In [1]: import numpy as np

In [2]: np.set_printoptions(precision=3, suppress=True, linewidth=100, legacy="1.25")

In [3]: mat = np.load("dump.npy")

In [4]: mat
Out[4]: 
array([[  4,  -9,   1,  -3],
       [ -3,  -9,  -3,  -3],
       [  5,  -3,  -2,  -1],
       [ -4, -15,  -3,  -5]])

In [5]: # null space of dimension 1

In [6]: rng = np.random.default_rng(898169)

In [7]: z = rng.permutation(4)

In [8]: z
Out[8]: array([0, 1, 3, 2])

In [9]: A2 = mat[z][:, z]

In [10]: np.round(np.sort(np.abs(np.linalg.eigvals(A2))), 3) + 0
Out[10]: array([ 0.   ,  3.348,  7.493, 16.145])

In [11]: np.allclose(A2, mat)
Out[11]: False

In [12]: U, s, VT = np.linalg.svd(mat)

In [13]: evecs = VT[:(s > 1e-8).sum()]

In [14]: x0 = mat[0] + -3 * mat[1] + rng.integers(2) * np.eye(4)[1]

In [15]: x0
Out[15]: array([13., 18., 10.,  6.])

In [16]: np.allclose(evecs.T @ evecs @ x0, x0)
Out[16]: True

In [17]: np.diag(evecs.T @ evecs)
Out[17]: array([1. , 0.9, 1. , 0.1])

In [18]: np.round(evecs.T @ evecs, 3) + 0
Out[18]: 
array([[1. , 0. , 0. , 0. ],
       [0. , 0.9, 0. , 0.3],
       [0. , 0. , 1. , 0. ],
       [0. , 0.3, 0. , 0.1]])

In [19]: A2 = np.array([[-2, 1, -1], [1, 0, 2], [-1, 0, 2], [0, 0, 1]])

In [20]: np.linalg.matrix_rank(np.vstack([mat, A2.T]))
Out[20]: 4

In [21]: np.einsum("ik,kj->ij", mat, A2)
Out[21]: 
array([[-18,   4, -23],
       [  0,  -3, -24],
       [-11,   5, -16],
       [ -4,  -4, -37]])

In [22]: np.einsum("ik,kj->ji", mat, A2)
Out[22]: 
array([[-18,   0, -11,  -4],
       [  4,  -3,   5,  -4],
       [-23, -24, -16, -37]])

In [23]: A2.T @ mat.T
Out[23]: 
array([[-18,   0, -11,  -4],
       [  4,  -3,   5,  -4],
       [-23, -24, -16, -37]])

In [24]: np.vstack([mat, A2.T]).shape
Out[24]: (7, 4)

In [25]: mat @ A2
Out[25]: 
array([[-18,   4, -23],
       [  0,  -3, -24],
       [-11,   5, -16],
       [ -4,  -4, -37]])

In [26]: r0 = np.array([1, 2, 0, 4])

In [27]: data = r0[np.abs(np.subtract.outer(np.arange(4), np.arange(4)))]

In [28]: data
Out[28]: 
array([[1, 2, 0, 4],
       [2, 1, 2, 0],
       [0, 2, 1, 2],
       [4, 0, 2, 1]])

In [29]: x0 = np.array([1, 1, 3, 2])

In [30]: target = data @ x0

In [31]: beta, lr = np.zeros(4), 1 / np.linalg.norm(data, 2) ** 2

In [32]: for i in range(5):
    ...:     beta -= lr * data.T @ (data @ beta - target)
    ...:     if i % 1 == 0: print(i, round(np.linalg.norm(data @ beta - target), 3))
    ...: 
0 2.152
1 1.97
2 1.814
3 1.673
4 1.545

In [33]: round(float(np.linalg.cond(data)), 3)
Out[33]: 26.416

In [34]: def softmax(z):
    ...:     e = np.exp(z - z.max(axis=-1, keepdims=True))
    ...:     return e / e.sum(axis=-1, keepdims=True)
    ...: 

In [35]: np.round(softmax(10 * data[0]), 3) + 0
Out[35]: array([0., 0., 0., 1.])

In [36]: att = data @ data.T / np.sqrt(4)

In [37]: np.round(softmax(att + np.triu(np.full(att.shape, -np.inf), 1)), 3) + 0
Out[37]: 
array([[1.   , 0.   , 0.   , 0.   ],
       [0.076, 0.924, 0.   , 0.   ],
       [0.806, 0.015, 0.18 , 0.   ],
       [0.001, 0.011, 0.   , 0.987]])

In [38]: softmax(att).round(6).argmax(axis=1)
Out[38]: array([0, 3, 0, 3])

In [39]: softmax(att)[0] @ data
Out[39]: array([0.994, 1.997, 0.014, 3.973])

In [40]: np.all(np.linalg.eigvalsh(data) > 0)
Out[40]: False

In [41]: [round(float(np.linalg.det(data[:i, :i])), 2) + 0 for i in range(1, 5)]
Out[41]: [1.0, -3.0, -7.0, -11.0]

In [42]: A2 = data + rng.integers(-2, 3, (4, 3)) @ rng.integers(-2, 3, (3, 4))

In [43]: A2
Out[43]: 
array([[ 1,  1, -2,  1],
       [ 2,  4,  2,  4],
       [-2,  5,  4,  7],
       [ 2, -4,  3, -5]])

In [44]: np.linalg.matrix_rank(A2 - data, tol=1e-8)
Out[44]: 3

In [45]: np.round(np.linalg.svd(A2 - data, compute_uv=False), 3) + 0
Out[45]: array([11.078,  4.3  ,  1.339,  0.   ])

In [46]: O, evecs = np.linalg.qr(data[:, :2])[0], np.linalg.qr(data[:, 2:])[0]

In [47]: s = np.linalg.svd(O.T @ evecs, compute_uv=False)

In [48]: s
Out[48]: array([0.996, 0.65 ])

In [49]: np.degrees(np.arccos(s.clip(0, 1)))
Out[49]: array([ 4.798, 49.483])

In [50]: J = np.array([[-1, -3, 9], [-3, -3, -9]])

In [51]: A2 = np.array([[2, -2, -3], [-3, 0, 0], [2, -2, 1]])

In [52]: np.einsum("ij,ij->i", J, J)
Out[52]: array([91, 99])

In [53]: np.linalg.matrix_rank(np.vstack([J, A2.T]))
Out[53]: 3

In [54]: np.einsum("ij->j", J)
Out[54]: array([-4, -6,  0])

In [55]: np.einsum("ik,kj->ij", J, A2)
Out[55]: 
array([[ 25, -16,  12],
       [-15,  24,   0]])

In [56]: A2.T @ J.T
Out[56]: 
array([[ 25, -15],
       [-16,  24],
       [ 12,   0]])

In [57]: round(np.linalg.norm(J[0], 1), 3), round(np.linalg.norm(J[0], np.inf), 3)
Out[57]: (13.0, 9.0)

In [58]: np.linalg.norm(J, axis=1).argmax()
Out[58]: 1

In [59]: J[0] @ J[1]
Out[59]: -69

In [60]: np.round(np.linalg.norm(J[0] - J[1]), 3)
Out[60]: 18.111

In [61]: round(np.linalg.norm(J) ** 2 / np.linalg.norm(J, 2) ** 2, 3)
Out[61]: 1.158

In [62]: np.linalg.norm(J, axis=0)
Out[62]: array([ 3.162,  4.243, 12.728])

In [63]: np.linalg.lstsq(mat[:-1].T, mat[-1])[2]
Out[63]: 3

In [64]: np.unique(mat.round(6), axis=0).shape
Out[64]: (4, 4)

In [65]: mat @ np.linalg.pinv(mat) @ mat
Out[65]: 
array([[  4.,  -9.,   1.,  -3.],
       [ -3.,  -9.,  -3.,  -3.],
       [  5.,  -3.,  -2.,  -1.],
       [ -4., -15.,  -3.,  -5.]])

In [66]: A2 = J + rng.integers(-2, 3, (2, 1)) @ rng.integers(-2, 3, (1, 3))

In [67]: A2
Out[67]: 
array([[ 3, -3,  5],
       [-7, -3, -5]])

In [68]: np.round(np.linalg.svd(A2 - J, compute_uv=False), 3) + 0
Out[68]: array([8., 0.])

In [69]: x0 = np.array([5, -5, -9])

In [70]: a = np.maximum(A2 @ x0, 0)

In [71]: np.maximum(A2 @ (3 * x0), 0)
Out[71]: array([ 0, 75])

In [72]: a
Out[72]: array([ 0, 25])

In [73]: A2.T @ a
Out[73]: array([-175,  -75, -125])

In [74]: M = np.load("a.npy")

In [75]: M
Out[75]: 
array([[-0.826,  1.877,  4.305, -2.367],
       [-1.727,  1.972,  5.66 , -3.754],
       [-2.123,  2.147,  5.987, -2.358],
       [-2.777,  1.923,  6.624, -1.849],
       [-0.879,  0.536,  6.236, -3.461],
       [-2.086,  3.146,  6.469, -1.141],
       [-1.275,  3.076,  8.049, -1.27 ],
       [-4.686,  3.536, -1.079, -5.889],
       [-4.296,  4.662,  1.144, -2.371],
       [-2.324,  0.067,  6.444, -3.744],
       [-6.321,  5.206,  1.489, -1.928],
       [-1.044,  1.012,  8.032, -1.617],
       [-0.306,  2.897,  4.663, -2.256],
       [-5.671,  5.   ,  0.463, -4.821],
       [-2.795,  3.769, -0.716, -1.605],
       [-5.962,  5.283,  1.264, -3.302],
       [-4.961,  3.672,  1.092, -4.642],
       [-3.788,  6.716,  0.346, -2.782],
       [-1.239,  1.256,  5.369, -1.777],
       [-6.682,  7.444,  1.189, -2.894],
       [-6.498,  5.816, -0.95 , -1.377],
       [-6.278,  6.084,  1.353, -2.882]])

In [76]: round(float(np.linalg.norm(M) ** 2 / np.linalg.norm(M, 2) ** 2), 3)
Out[76]: 1.393

In [77]: np.linalg.norm(M, axis=1).argmax()
Out[77]: 19

In [78]: A2 = np.c_[M[:, :3] @ np.array([[3, 2, 1], [0, 1, 1], [1, 3, 0]]), np.array([0, -8, 3, -1, -4, 9, 3, 0, -1, 1, 9, -7, 5, 8, 7, -5, -9, 6, 1, 1, 0, 6])]

In [79]: A2
Out[79]: 
array([[  1.827,  13.14 ,   1.051,   0.   ],
       [  0.479,  15.498,   0.245,  -8.   ],
       [ -0.382,  15.862,   0.024,   3.   ],
       [ -1.707,  16.241,  -0.854,  -1.   ],
       [  3.599,  17.486,  -0.343,  -4.   ],
       [  0.211,  18.381,   1.06 ,   9.   ],
       [  4.224,  24.673,   1.801,   3.   ],
       [-15.137,  -9.073,  -1.15 ,   0.   ],
       [-11.744,  -0.498,   0.366,  -1.   ],
       [ -0.528,  14.751,  -2.257,   1.   ],
       [-17.474,  -2.969,  -1.115,   9.   ],
       [  4.9  ,  23.02 ,  -0.032,  -7.   ],
       [  3.745,  16.274,   2.591,   5.   ],
       [-16.55 ,  -4.953,  -0.671,   8.   ],
       [ -9.101,  -3.969,   0.974,   7.   ],
       [-16.622,  -2.849,  -0.679,  -5.   ],
       [-13.791,  -2.974,  -1.289,  -9.   ],
       [-11.018,   0.178,   2.928,   6.   ],
       [  1.652,  14.885,   0.017,   1.   ],
       [-18.857,  -2.353,   0.762,   1.   ],
       [-20.444, -10.03 ,  -0.682,   0.   ],
       [-17.481,  -2.413,  -0.194,   6.   ]])

In [80]: np.round(np.linalg.norm(A2 - M @ np.linalg.lstsq(M, A2)[0], axis=0), 3) + 0
Out[80]: array([ 0.   ,  0.   ,  0.   , 21.512])

In [81]: np.linalg.norm(np.linalg.qr(M)[0].T @ A2, axis=0) ** 2 / ((A2 ** 2).sum(axis=0) + 1e-12)
Out[81]: array([1.   , 1.   , 1.   , 0.265])
